In [1]: import numpy as np

In [2]: np.set_printoptions(suppress=True, linewidth=120)

In [3]: K = np.load("block9.npy")

In [4]: K
Out[4]: 
array([[ 0.3,  0.1, -0.2, -0.7,  0.6, -0.1, -0.6,  0.8],
       [ 0.6,  0.6, -0.3, -0.3,  0.1,  1.1,  0.9,  0.3],
       [-1.6, -0.9,  0. ,  1.6, -2.4,  0.4, -1.2, -0.6],
       [ 0.1,  0.2, -0.4, -0.2, -0.4,  1. , -1.5,  0.8],
       [-1. , -0.5,  0. , -0.7, -0.8,  0.6, -0.5,  0.4],
       [ 0.5,  0.2,  2.3, -1.1,  0.1,  0.1,  1.5, -0.2],
       [ 0.8,  0.3,  2.2, -1.3,  0.3, -0.5,  1.1, -0.4],
       [ 0.7, -0.4,  1.7,  0.6, -0.8,  0.2, -0.2, -1.2],
       [-0.5, -0.1, -1.3,  0.5,  0.1,  0.2, -0.6, -2.6]])

In [5]: K.ravel(order="F")
Out[5]: 
array([ 0.3,  0.6, -1.6,  0.1, -1. ,  0.5,  0.8,  0.7, -0.5,  0.1,  0.6, -0.9,  0.2, -0.5,  0.2,  0.3, -0.4, -0.1,
       -0.2, -0.3,  0. , -0.4,  0. ,  2.3,  2.2,  1.7, -1.3, -0.7, -0.3,  1.6, -0.2, -0.7, -1.1, -1.3,  0.6,  0.5,
        0.6,  0.1, -2.4, -0.4, -0.8,  0.1,  0.3, -0.8,  0.1, -0.1,  1.1,  0.4,  1. ,  0.6,  0.1, -0.5,  0.2,  0.2,
       -0.6,  0.9, -1.2, -1.5, -0.5,  1.5,  1.1, -0.2, -0.6,  0.8,  0.3, -0.6,  0.8,  0.4, -0.2, -0.4, -1.2, -2.6])

In [6]: K.reshape(9, 9)
---------------------------------------------------------------------------
ValueError                                Traceback (most recent call last)
Cell In[6], line 1
----> 1 K.reshape(9, 9)

ValueError: cannot reshape array of size 72 into shape (9,9)

In [7]: blk = K.reshape(9, 2, -1)

In [8]: blk.transpose(1, 0, 2)
Out[8]: 
array([[[ 0.3,  0.1, -0.2, -0.7],
        [ 0.6,  0.6, -0.3, -0.3],
        [-1.6, -0.9,  0. ,  1.6],
        [ 0.1,  0.2, -0.4, -0.2],
        [-1. , -0.5,  0. , -0.7],
        [ 0.5,  0.2,  2.3, -1.1],
        [ 0.8,  0.3,  2.2, -1.3],
        [ 0.7, -0.4,  1.7,  0.6],
        [-0.5, -0.1, -1.3,  0.5]],

       [[ 0.6, -0.1, -0.6,  0.8],
        [ 0.1,  1.1,  0.9,  0.3],
        [-2.4,  0.4, -1.2, -0.6],
        [-0.4,  1. , -1.5,  0.8],
        [-0.8,  0.6, -0.5,  0.4],
        [ 0.1,  0.1,  1.5, -0.2],
        [ 0.3, -0.5,  1.1, -0.4],
        [-0.8,  0.2, -0.2, -1.2],
        [ 0.1,  0.2, -0.6, -2.6]]])

In [9]: blk.shape
Out[9]: (9, 2, 4)

In [10]: blk[:, 0]
Out[10]: 
array([[ 0.3,  0.1, -0.2, -0.7],
       [ 0.6,  0.6, -0.3, -0.3],
       [-1.6, -0.9,  0. ,  1.6],
       [ 0.1,  0.2, -0.4, -0.2],
       [-1. , -0.5,  0. , -0.7],
       [ 0.5,  0.2,  2.3, -1.1],
       [ 0.8,  0.3,  2.2, -1.3],
       [ 0.7, -0.4,  1.7,  0.6],
       [-0.5, -0.1, -1.3,  0.5]])

In [11]: np.einsum("ihd,jhd->hij", blk, blk).shape
Out[11]: (2, 9, 9)
